In [1]: import numpy as np

In [2]: np.set_printoptions(suppress=True, linewidth=140)

In [3]: K = np.loadtxt("case0.csv", delimiter=",")

In [4]: K
Out[4]: 
array([[ 2.3, -3. , -2. ,  2. , -1. , -3. , -3. ,  1. ],
       [-1. ,  2.3,  2. ,  0. , -1. , -2. ,  3. , -3. ],
       [-2. , -2. , -2.7,  1. , -1. , -1. , -3. ,  2. ],
       [ 1. , -1. , -2. , -2.7,  3. ,  2. ,  2. ,  2. ],
       [ 2. ,  2. ,  2. , -3. ,  2.3,  1. , -2. ,  3. ],
       [ 3. ,  2. , -3. ,  1. , -1. , -0.7,  3. ,  3. ],
       [-3. ,  3. ,  0. , -2. ,  2. ,  1. , -1.7, -1. ],
       [ 2. , -3. , -2. ,  2. , -1. , -3. , -3. ,  1.3]])

In [5]: rng = np.random.default_rng(5)

In [6]: labels = rng.permutation(8)

In [7]: B = K[:, labels] * rng.choice([-1, 1], 8)

In [8]: print(B)
[[-3.   1.   2.  -2.   1.   3.   3.  -2.3]
 [ 2.3  1.  -2.  -0.  -3.   2.  -3.   1. ]
 [-2.   1.   2.7 -1.   2.   1.   3.   2. ]
 [-1.  -3.   2.   2.7  2.  -2.  -2.  -1. ]
 [ 2.  -2.3 -2.   3.   3.  -1.   2.  -2. ]
 [ 2.   1.   3.  -1.   3.   0.7 -3.  -3. ]
 [ 3.  -2.  -0.   2.  -1.  -1.   1.7  3. ]
 [-3.   1.   2.  -2.   1.3  3.   3.  -2. ]]

In [9]: Uu, _, Vh = np.linalg.svd(K.T @ B)

In [10]: labels
Out[10]: array([1, 4, 2, 3, 7, 5, 6, 0])

In [11]: np.round(Uu @ Vh, 3) + 0
Out[11]: 
array([[ 0.,  0.,  0.,  0.,  0.,  0.,  0., -1.],
       [ 1.,  0.,  0.,  0.,  0.,  0.,  0.,  0.],
       [ 0.,  0., -1.,  0.,  0.,  0.,  0.,  0.],
       [ 0.,  0.,  0., -1.,  0.,  0.,  0.,  0.],
       [ 0., -1.,  0.,  0.,  0.,  0.,  0.,  0.],
       [ 0.,  0.,  0.,  0.,  0., -1.,  0.,  0.],
       [ 0.,  0.,  0.,  0.,  0.,  0., -1.,  0.],
       [ 0.,  0.,  0.,  0.,  1.,  0.,  0.,  0.]])

In [12]: Q, Rm = np.linalg.qr(K)

In [13]: np.round(Q.T @ Q, 3) + 0
Out[13]: 
array([[1., 0., 0., 0., 0., 0., 0., 0.],
       [0., 1., 0., 0., 0., 0., 0., 0.],
       [0., 0., 1., 0., 0., 0., 0., 0.],
       [0., 0., 0., 1., 0., 0., 0., 0.],
       [0., 0., 0., 0., 1., 0., 0., 0.],
       [0., 0., 0., 0., 0., 1., 0., 0.],
       [0., 0., 0., 0., 0., 0., 1., 0.],
       [0., 0., 0., 0., 0., 0., 0., 1.]])

In [14]: np.round(np.trace(Q @ Q.T), 3)
Out[14]: np.float64(8.0)

In [15]: np.round(Q @ Rm, 3) + 0
Out[15]: 
array([[ 2.3, -3. , -2. ,  2. , -1. , -3. , -3. ,  1. ],
       [-1. ,  2.3,  2. ,  0. , -1. , -2. ,  3. , -3. ],
       [-2. , -2. , -2.7,  1. , -1. , -1. , -3. ,  2. ],
       [ 1. , -1. , -2. , -2.7,  3. ,  2. ,  2. ,  2. ],
       [ 2. ,  2. ,  2. , -3. ,  2.3,  1. , -2. ,  3. ],
       [ 3. ,  2. , -3. ,  1. , -1. , -0.7,  3. ,  3. ],
       [-3. ,  3. ,  0. , -2. ,  2. ,  1. , -1.7, -1. ],
       [ 2. , -3. , -2. ,  2. , -1. , -3. , -3. ,  1.3]])
